In [1]: import numpy as np

In [2]: import numpy.linalg as la

In [3]: np.set_printoptions(suppress=True, linewidth=140)

In [4]: def tidy(a):
   ...:     return np.round(a, 3) + 0
   ...: 

In [5]: X = np.load("test13.npy")

In [6]: X
Out[6]: 
array([[-1.7  , -1.6  , -0.5  , -0.1  ,  0.7  , -1.6  , -0.2  ],
       [ 0.1  ,  0.5  , -0.7  ,  0.1  ,  0.7  , -1.2  ,  1.2  ],
       [ 0.6  ,  0.1  , -0.3  , -0.9  ,  0.4  ,  0.1  , -0.5  ],
       [-1.2  , -0.8  , -0.2  ,  0.3  ,  1.3  , -0.4  ,  0.1  ],
       [-0.2  ,  0.6  ,  1.1  ,  0.2  ,  0.2  , -1.3  , -1.2  ],
       [ 1.4  , -0.1  ,  0.4  ,  0.4  ,  0.4  , -0.3  ,  1.6  ],
       [-1.14 , -0.369, -0.53 ,  0.141,  1.309, -0.118, -0.394]])

In [7]: w1 = np.array([[1, 2, -2, 2, -2],
   ...:     [-1, 1, 1, 2, -2],
   ...:     [-2, -1, 0, 0, 2],
   ...:     [1, -1, 0, 2, -2],
   ...:     [2, -2, 0, 2, -2],
   ...:     [-1, 0, -2, 0, 2],
   ...:     [-1, -2, -1, 1, 2]])

In [8]: b = np.array([-2, 0, 0, -8, -8])

In [9]: hid = np.maximum(X @ w1 + b, 0)

In [10]: (hid > 0).astype(int)
Out[10]: 
array([[1, 0, 1, 0, 0],
       [1, 0, 1, 0, 0],
       [0, 1, 0, 0, 0],
       [1, 0, 1, 0, 0],
       [0, 1, 1, 0, 0],
       [0, 0, 0, 0, 0],
       [1, 0, 1, 0, 0]])

In [11]: tidy((hid > 0).mean(axis=0))
Out[11]: array([0.571, 0.286, 0.714, 0.   , 0.   ])

In [12]: Z = np.array([[0, -2, 3], [-4, -4, 5], [-5, 1, 4], [-3, -2, 0], [2, 1, 2]])

In [13]: (hid @ Z).round(6).argmax(axis=1)
Out[13]: array([2, 2, 2, 2, 2, 0, 2])

In [14]: tidy(hid @ Z)
Out[14]: 
array([[-26.   ,   1.2  ,  26.8  ],
       [ -7.5  ,   0.5  ,   7.5  ],
       [-10.8  , -10.8  ,  13.5  ],
       [-11.5  ,  -0.1  ,  12.8  ],
       [-27.6  ,   1.2  ,  23.7  ],
       [  0.   ,   0.   ,   0.   ],
       [-12.705,  -0.579,  14.844]])

In [15]: w1 @ Z
Out[15]: 
array([[ -8, -18,   1],
       [-19,  -7,   2],
       [  8,  10,  -7],
       [ -6,  -4,  -6],
       [ -2,  -2,  -8],
       [ 14,   2,  -7],
       [ 14,   9, -13]])

In [16]: J = np.load("w.npy")

In [17]: J
Out[17]: 
array([[-17.608,  11.796,   0.029,  -0.029],
       [-17.567,  11.775,   0.032,  -0.032],
       [-17.526,  11.754,   0.035,  -0.035],
       [-13.123,   9.442,   0.359,  -0.359],
       [-11.871,   8.773,   0.449,  -0.449],
       [-11.798,   8.734,   0.454,  -0.454],
       [ -5.814,   5.408,   0.854,  -0.854],
       [ -3.4  ,   3.94 ,   0.971,  -0.971],
       [ -3.38 ,   3.927,   0.972,  -0.972],
       [ -2.461,   3.321,   0.996,  -0.996],
       [ -1.729,   2.803,   0.998,  -0.998],
       [ -0.984,   2.216,   0.97 ,  -0.97 ],
       [ -0.169,   1.386,   0.832,  -0.832],
       [  0.11 ,   0.267,   0.247,  -0.247],
       [ -0.179,  -0.327,  -0.349,   0.349],
       [ -0.205,  -0.373,  -0.401,   0.401],
       [ -0.478,  -1.022,  -1.136,   1.136],
       [ -0.499,  -1.117,  -1.241,   1.241],
       [ -0.509,  -1.18 ,  -1.31 ,   1.31 ],
       [ -0.52 ,  -1.615,  -1.763,   1.763],
       [ -0.221,  -2.595,  -2.666,   2.666],
       [ -0.122,  -2.787,  -2.827,   2.827],
       [  0.009,  -3.014,  -3.012,   3.012],
       [  0.088,  -3.143,  -3.113,   3.113],
       [  0.145,  -3.23 ,  -3.181,   3.181],
       [  0.291,  -3.446,  -3.346,   3.346],
       [  1.791,  -5.204,  -4.55 ,   4.55 ],
       [  9.186, -11.396,  -7.738,   7.738],
       [  9.726, -11.797,  -7.913,   7.913]])

In [18]: Z = J[[15, 11]].astype(float)

In [19]: for _ in range(4):
    ...:     lab = la.norm(J[:, None] - Z, axis=-1).argmin(axis=1)
    ...:     Z = np.array([J[lab == j].mean(axis=0) for j in range(2)])
    ...: 

In [20]: lab
Out[20]: array([1, 1, 1, 1, 1, 1, 1, 1, 1, 0, 0, 0, 0, 0, 0, 0, 0, 0, 0, 0, 0, 0, 0, 0, 0, 0, 0, 0, 0])

In [21]: np.bincount(lab)
Out[21]: array([20,  9])

In [22]: np.abs(Z[1] - Z[0]).argmax()
Out[22]: np.int64(0)

In [23]: tidy(Z)
Out[23]: 
array([[  0.664,  -2.113,  -2.025,   2.025],
       [-11.343,   8.394,   0.462,  -0.462]])

In [24]: tidy(Z[1] - Z[0])
Out[24]: array([-12.006,  10.507,   2.487,  -2.487])

In [25]: arr = np.load("block14.npy")

In [26]: arr
Out[26]: 
array([[ 5,  1],
       [ 1, -3],
       [ 5,  1]])

In [27]: # row 2 repeats row 0

In [28]: q = arr.astype(float).copy()

In [29]: for j in range(2):
    ...:     q[:, j] -= q[:, :j] @ (q[:, :j].T @ q[:, j])
    ...:     q[:, j] /= la.norm(q[:, j])
    ...: 

In [30]: tidy(q)
Out[30]: 
array([[ 0.7  ,  0.099],
       [ 0.14 , -0.99 ],
       [ 0.7  ,  0.099]])

In [31]: M2 = arr / la.norm(arr, axis=1, keepdims=True)

In [32]: gram = M2 @ M2.T

In [33]: tidy(la.norm(M2, axis=1))
Out[33]: array([1., 1., 1.])

In [34]: (gram - 2 * np.eye(3)).round(6).argmax(axis=1)
Out[34]: array([2, 0, 0])

In [35]: tidy(gram[2])
Out[35]: array([1.   , 0.124, 1.   ])

In [36]: np.argwhere(np.triu(np.abs(gram) > 0.95, 1))
Out[36]: array([[0, 2]])

In [37]: tidy(np.degrees(np.arccos(np.clip(gram[2, 1], -1, 1))))
Out[37]: np.float64(82.875)

In [38]: u = np.array([1, 0, 0])

In [39]: np.polyval(u, arr[0])
Out[39]: array([25,  1])

In [40]: np.correlate(arr[0], arr[2], "full")
Out[40]: array([ 5, 26,  5])

In [41]: M2 = np.c_[arr[:, :1] @ np.array([[-3]]), np.array([3, 5, 1])]

In [42]: M2
Out[42]: 
array([[-15,   3],
       [ -3,   5],
       [-15,   1]])

In [43]: la.matrix_rank(np.c_[arr, M2])
Out[43]: np.int64(3)

In [44]: vec = np.array([1, -2])

In [45]: rhs = arr @ vec

In [46]: b, lr = np.zeros(2), 1 / la.norm(arr, 2) ** 2

In [47]: for i in range(150):
    ...:     b -= lr * arr.T @ (arr @ b - rhs)
    ...:     if i % 50 == 0: print(i, round(la.norm(arr @ b - rhs), 3))
    ...: 
0 5.441
50 0.0
100 0.0

In [48]: tidy(la.cond(arr))
Out[48]: np.float64(2.306)

In [49]: tidy(b)
Out[49]: array([ 1., -2.])

In [50]: E = np.load("m.npy")

In [51]: E
Out[51]: 
array([[ 3,  4,  5,  6],
       [ 7,  8,  9, 10],
       [11, 12, 13, 14]])

In [52]: M2 = E / la.norm(E, axis=1, keepdims=True)

In [53]: gram = M2 @ M2.T

In [54]: tidy(gram[2])
Out[54]: array([0.988, 0.999, 1.   ])

In [55]: np.argwhere(np.triu(np.abs(gram) > 0.95, 1))
Out[55]: 
array([[0, 1],
       [0, 2],
       [1, 2]])

In [56]: tidy(la.norm(M2, axis=1))
Out[56]: array([1., 1., 1.])

In [57]: U, sv, Vt = la.svd(E)

In [58]: tidy(sv)
Out[58]: array([31.751,  1.38 ,  0.   ])

In [59]: M2 = U[:, :2] @ np.diag(sv[:2]) @ Vt[:2]

In [60]: la.matrix_rank(M2)
Out[60]: np.int64(2)

In [61]: la.matrix_rank(E, rtol=0.05)
Out[61]: np.int64(1)

In [62]: U, sv, Vt = la.svd(E)

In [63]: evecs = Vt[:(sv > 1e-8).sum()]

In [64]: rng = np.random.default_rng(82)

In [65]: vec = E[1] + 5 * E[0] + rng.integers(2) * np.eye(4)[0]

In [66]: vec
Out[66]: array([23., 28., 34., 40.])

In [67]: la.matrix_rank(np.vstack([E, vec]))
Out[67]: np.int64(3)

In [68]: tidy(evecs.T @ evecs)
Out[68]: 
array([[ 0.7,  0.4,  0.1, -0.2],
       [ 0.4,  0.3,  0.2,  0.1],
       [ 0.1,  0.2,  0.3,  0.4],
       [-0.2,  0.1,  0.4,  0.7]])

In [69]: la.lstsq(E[:-1].T, E[-1])[2]
Out[69]: np.int32(2)

In [70]: np.unique(E.round(6), axis=0).shape
Out[70]: (3, 4)

In [71]: tidy(E @ la.pinv(E) @ E)
Out[71]: 
array([[ 3.,  4.,  5.,  6.],
       [ 7.,  8.,  9., 10.],
       [11., 12., 13., 14.]])

In [72]: tidy(np.trace(la.pinv(E) @ E))
Out[72]: np.float64(2.0)

In [73]: data = np.load("out7.npy")

In [74]: data
Out[74]: 
array([[ 0, -1, -2,  1],
       [ 0,  0,  3,  2],
       [ 0,  0,  0, -1],
       [ 0,  0,  0,  0]])

In [75]: P = np.triu(np.array([[1, 5, 5, 9], [3, 0, 6, 0], [2, 0, 7, 1], [5, 9, 3, 7]]), 1) + np.eye(4)

In [76]: M2 = P @ data @ la.inv(P)

In [77]: la.matrix_rank(M2)
Out[77]: np.int64(3)

In [78]: np.poly(M2)
Out[78]: array([1., 0., 0., 0., 0.])

In [79]: np.trace(M2), np.trace(data)
Out[79]: (np.float64(0.0), np.int64(0))

In [80]: W0 = np.load("layer18.npy")

In [81]: W0
Out[81]: 
array([[ 1.769,  1.386,  0.71 , -1.417, -1.2  ],
       [ 0.671,  0.761, -0.923,  1.425, -2.255],
       [-1.655, -0.849, -2.247, -0.691,  0.12 ],
       [ 0.506,  0.254,  0.149, -0.117,  2.94 ],
       [ 1.912, -1.138,  1.703, -1.063,  0.143],
       [ 0.726,  0.773,  0.392, -1.12 ,  2.543],
       [ 2.315, -0.53 , -0.647,  0.336, -1.682],
       [ 1.566, -1.456, -1.204,  1.725,  0.06 ],
       [ 0.927, -0.533,  1.804,  2.125, -0.297],
       [-1.698, -1.427, -1.904, -0.442,  0.511],
       [-2.09 , -0.441,  1.039,  1.385,  1.199],
       [ 1.122,  2.443,  0.848, -0.852, -0.57 ],
       [ 1.274, -1.213, -1.371,  1.759, -0.965],
       [-0.742,  0.586,  0.104,  2.143, -1.872],
       [-1.68 ,  0.846,  1.392,  1.671, -0.856],
       [-0.764,  0.542,  0.59 , -0.522,  2.739],
       [ 0.375,  0.88 ,  2.579, -0.522,  1.079],
       [ 0.456,  2.73 ,  0.742,  0.426,  0.781],
       [ 1.906,  0.412,  1.583,  0.006, -1.641],
       [-0.38 ,  0.202,  0.233,  1.782, -2.363],
       [ 0.362,  1.948,  1.937,  1.129, -0.216]])

In [82]: lab = W0[:, 1] > np.median(W0[:, 1])

In [83]: u = W0[lab].mean(axis=0) - W0[~lab].mean(axis=0)

In [84]: lab.astype(int)
Out[84]: array([1, 1, 0, 0, 0, 1, 0, 0, 0, 0, 0, 1, 0, 1, 1, 1, 1, 1, 0, 0, 1])
